>>> import numpy as np
>>> from numpy import linalg as LA
>>> np.set_printoptions(precision=2, suppress=True, linewidth=120, floatmode="fixed")
>>> tidy = lambda a: np.round(a, 2) + 0
>>> E = np.loadtxt("test6.csv", delimiter=",")
>>> E
array([[37.00,  1.00,  7.00,  9.00, -3.00, -6.00,  3.00, -9.00, -8.00,  1.00,  6.00, -7.00,  0.00,  8.00,  5.00,
         3.00],
       [-3.00, 19.00,  0.00,  2.00,  0.00, -5.00, -7.00, -6.00,  0.00, -2.00, -8.00,  6.00, -6.00, -4.00, -9.00,
         8.00],
       [-3.00, -9.00, 31.00, -4.00,  6.00, -9.00,  3.00, -4.00, -8.00,  1.00,  6.00, -2.00, -3.00,  1.00, -1.00,
         6.00],
       [ 0.00,  9.00,  6.00, 14.00,  4.00,  0.00,  9.00,  5.00,  3.00, -2.00, -1.00, -4.00, -9.00,  6.00, -9.00,
         1.00],
       [ 7.00,  3.00,  2.00,  7.00, 29.00,  3.00,  9.00,  7.00, -5.00, -1.00,  1.00, -4.00, -7.00,  9.00, -8.00,
         6.00],
       [ 4.00,  4.00,  3.00,  1.00,  7.00,  1.00, -1.00,  5.00, -3.00, -6.00,  8.00,  1.00,  2.00, -8.00, -7.00,
        -7.00],
       [ 9.00,  0.00,  7.00, -3.00, -9.00, -9.00,  6.00,  8.00,  7.00, -5.00,  3.00, -2.00, -8.00, -1.00, -8.00,
         5.00],
       [-4.00, -3.00,  2.00, -9.00, -5.00, -5.00, -9.00, 29.00, -7.00,  3.00,  5.00, -6.00,  6.00,  5.00,  5.00,
        -3.00],
       [ 5.00, -9.00,  6.00,  4.00,  8.00, -2.00,  7.00,  7.00, 27.00,  9.00,  1.00,  9.00, -1.00, -2.00, -2.00,
         6.00],
       [-5.00,  7.00, -4.00, -7.00, -9.00, -4.00, -9.00,  4.00, -4.00, 37.00, -7.00,  7.00, -3.00,  9.00,  6.00,
        -5.00],
       [ 7.00, -3.00, -1.00, -1.00, -7.00,  5.00,  1.00, -7.00, -4.00,  2.00, 16.00, -1.00,  9.00,  0.00, -4.00,
        -4.00],
       [ 8.00,  8.00, -3.00, -4.00, -4.00, -5.00,  3.00,  3.00, -2.00,  1.00,  8.00, 39.00, -1.00,  5.00, -9.00,
        -6.00],
       [-3.00, -4.00, -8.00, -6.00,  6.00, -2.00, -2.00,  8.00,  8.00, -7.00,  4.00,  8.00, 11.00, -6.00, -1.00,
        -5.00],
       [ 1.00,  9.00,  7.00,  7.00, -5.00, -8.00,  6.00, -4.00, -9.00,  5.00,  9.00, -5.00, -3.00, 30.00, -3.00,
         8.00],
       [-7.00, -7.00,  7.00,  8.00,  6.00,  7.00,  1.00,  2.00,  0.00,  9.00,  7.00, -3.00,  4.00, -2.00,  1.00,
        -6.00],
       [ 1.00,  2.00,  8.00, -1.00, -7.00,  7.00, -5.00,  9.00, -6.00,  0.00, -7.00, -3.00,  5.00, -6.00, -3.00,
        28.00]])
>>> cov = E.T @ E
>>> np.trace(cov), (E ** 2).sum()
(np.float64(17979.0), np.float64(17979.0))
>>> rng = np.random.default_rng(5072)
>>> z = rng.permutation(16)
>>> z
array([ 7,  3, 10,  4, 15,  0,  5,  8,  6, 14,  1,  2, 13, 12,  9, 11])
>>> M2 = E[z][:, z]
>>> np.allclose(M2, E)
False
>>> np.trace(M2)
np.float64(355.0)
>>> np.unravel_index(np.abs(E).argmax(), E.shape)
(np.int64(11), np.int64(11))
>>> tidy(LA.norm(E))
np.float64(134.09)
>>> E.shape
(16, 16)
>>> M2 = E[0, 0] * E[1:] - np.outer(E[1:, 0], E[0])
>>> M2
array([[   0.00,  706.00,   21.00,  101.00,   -9.00, -203.00, -250.00, -249.00,  -24.00,  -71.00, -278.00,  201.00,
        -222.00, -124.00, -318.00,  305.00],
       [   0.00, -330.00, 1168.00, -121.00,  213.00, -351.00,  120.00, -175.00, -320.00,   40.00,  240.00,  -95.00,
        -111.00,   61.00,  -22.00,  231.00],
       [   0.00,  333.00,  222.00,  518.00,  148.00,    0.00,  333.00,  185.00,  111.00,  -74.00,  -37.00, -148.00,
        -333.00,  222.00, -333.00,   37.00],
       [   0.00,  104.00,   25.00,  196.00, 1094.00,  153.00,  312.00,  322.00, -129.00,  -44.00,   -5.00,  -99.00,
        -259.00,  277.00, -331.00,  201.00],
       [   0.00,  144.00,   83.00,    1.00,  271.00,   61.00,  -49.00,  221.00,  -79.00, -226.00,  272.00,   65.00,
          74.00, -328.00, -279.00, -271.00],
       [   0.00,   -9.00,  196.00, -192.00, -306.00, -279.00,  195.00,  377.00,  331.00, -194.00,   57.00,  -11.00,
        -296.00, -109.00, -341.00,  158.00],
       [   0.00, -107.00,  102.00, -297.00, -197.00, -209.00, -321.00, 1037.00, -291.00,  115.00,  209.00, -250.00,
         222.00,  217.00,  205.00,  -99.00],
       [   0.00, -338.00,  187.00,  103.00,  311.00,  -44.00,  244.00,  304.00, 1039.00,  328.00,    7.00,  368.00,
         -37.00, -114.00,  -99.00,  207.00],
       [   0.00,  264.00, -113.00, -214.00, -348.00, -178.00, -318.00,  103.00, -188.00, 1374.00, -229.00,  224.00,
        -111.00,  373.00,  247.00, -170.00],
       [   0.00, -118.00,  -86.00, -100.00, -238.00,  227.00,   16.00, -196.00,  -92.00,   67.00,  550.00,   12.00,
         333.00,  -56.00, -183.00, -169.00],
       [   0.00,  288.00, -167.00, -220.00, -124.00, -137.00,   87.00,  183.00,  -10.00,   29.00,  248.00, 1499.00,
         -37.00,  121.00, -373.00, -246.00],
       [   0.00, -145.00, -275.00, -195.00,  213.00,  -92.00,  -65.00,  269.00,  272.00, -256.00,  166.00,  275.00,
         407.00, -198.00,  -22.00, -176.00],
       [   0.00,  332.00,  252.00,  250.00, -182.00, -290.00,  219.00, -139.00, -325.00,  184.00,  327.00, -178.00,
        -111.00, 1102.00, -116.00,  293.00],
       [   0.00, -252.00,  308.00,  359.00,  201.00,  217.00,   58.00,   11.00,  -56.00,  340.00,  301.00, -160.00,
         148.00,  -18.00,   72.00, -201.00],
       [   0.00,   73.00,  289.00,  -46.00, -256.00,  265.00, -188.00,  342.00, -214.00,   -1.00, -265.00, -104.00,
         185.00, -230.00, -116.00, 1033.00]])
>>> np.flatnonzero(~M2.round(6).any(axis=1))
array([], dtype=int64)
>>> W = np.array([[2, 1, 2, 2, 2, 0],
...     [0, 2, 2, 2, 0, 0],
...     [0, 2, 1, 2, 2, 1],
...     [2, 0, 2, 1, 1, 2],
...     [2, 2, 2, 0, 0, 0],
...     [1, 0, 2, 0, 0, 0],
...     [1, 0, 1, 2, 0, 2],
...     [2, 0, 1, 2, 2, 2],
...     [1, 0, 0, 1, 1, 2],
...     [1, 2, 1, 0, 0, 2],
...     [0, 0, 1, 0, 0, 1],
...     [0, 1, 2, 0, 1, 0],
...     [2, 0, 0, 1, 2, 2],
...     [0, 1, 2, 1, 1, 2],
...     [2, 2, 2, 0, 1, 2],
...     [1, 1, 1, 1, 0, 2]])
>>> coef = np.array([0, -1, -1, -1, 2, 0])
>>> hid = np.maximum(E @ W + coef, 0)
>>> LA.matrix_rank(hid)
np.int64(6)
>>> (hid > 0).astype(int)
array([[1, 1, 1, 1, 1, 1],
       [0, 1, 0, 1, 0, 0],
       [0, 1, 0, 1, 1, 1],
       [1, 1, 1, 1, 1, 1],
       [1, 1, 1, 1, 1, 1],
       [1, 0, 1, 1, 1, 0],
       [0, 0, 0, 1, 1, 1],
       [1, 0, 0, 1, 1, 1],
       [1, 1, 1, 1, 1, 1],
       [0, 1, 1, 0, 0, 1],
       [0, 0, 0, 0, 1, 0],
       [0, 1, 1, 1, 1, 0],
       [1, 0, 0, 0, 1, 0],
       [0, 1, 1, 1, 1, 1],
       [1, 1, 1, 0, 1, 1],
       [1, 1, 1, 1, 1, 1]])
>>> hid
array([[ 71.00,  62.00,  98.00,  89.00,  79.00,  37.00],
       [  0.00,  22.00,   0.00,   5.00,   0.00,   0.00],
       [  0.00,  57.00,   0.00,  27.00,  30.00,  19.00],
       [ 21.00,  18.00,  57.00,  72.00,  16.00,  41.00],
       [ 82.00,  67.00, 115.00,  65.00,  19.00,  37.00],
       [  8.00,   0.00,   7.00,  14.00,  14.00,   0.00],
       [  0.00,   0.00,   0.00,  59.00,  27.00,  12.00],
       [ 23.00,   0.00,   0.00,  21.00,  56.00,  47.00],
       [ 89.00,  41.00,  57.00,  65.00,  72.00, 117.00],
       [  0.00,  79.00,  23.00,   0.00,   0.00,  45.00],
       [  0.00,   0.00,   0.00,   0.00,   8.00,   0.00],
       [  0.00,  31.00,  81.00,  29.00,  45.00,   0.00],
       [ 22.00,   0.00,   0.00,   0.00,  21.00,   0.00],
       [  0.00,  59.00,  82.00,  70.00,  24.00,  90.00],
       [ 39.00,  13.00,  25.00,   0.00,  18.00,  48.00],
       [ 32.00,  19.00,  12.00,  49.00,  29.00,  43.00]])
>>> Z = np.array([[-3, 3], [0, -3], [-2, -2], [0, 1], [-3, 0], [3, 2]])
>>> W @ Z
array([[-16,   1],
       [ -4,  -8],
       [ -5,  -4],
       [ -7,   7],
       [-10,  -4],
       [ -7,  -1],
       [  1,   7],
       [ -8,  10],
       [  0,   8],
       [  1,  -1],
       [  1,   0],
       [ -7,  -7],
       [ -6,  11],
       [ -1,  -2],
       [ -7,   0],
       [  1,   3]])
>>> hid @ Z
array([[-535.00,   -6.00],
       [   0.00,  -61.00],
       [ -33.00, -106.00],
       [-102.00,   49.00],
       [-422.00,  -46.00],
       [ -80.00,   24.00],
       [ -45.00,   83.00],
       [ -96.00,  184.00],
       [-246.00,  329.00],
       [  89.00, -193.00],
       [ -24.00,    0.00],
       [-297.00, -226.00],
       [-129.00,   66.00],
       [  34.00,  -91.00],
       [ -77.00,  124.00],
       [ -78.00,  150.00]])
>>> (hid @ Z).round(6).argmax(axis=1)
array([1, 0, 0, 1, 1, 1, 1, 1, 1, 0, 1, 1, 1, 0, 1, 1])
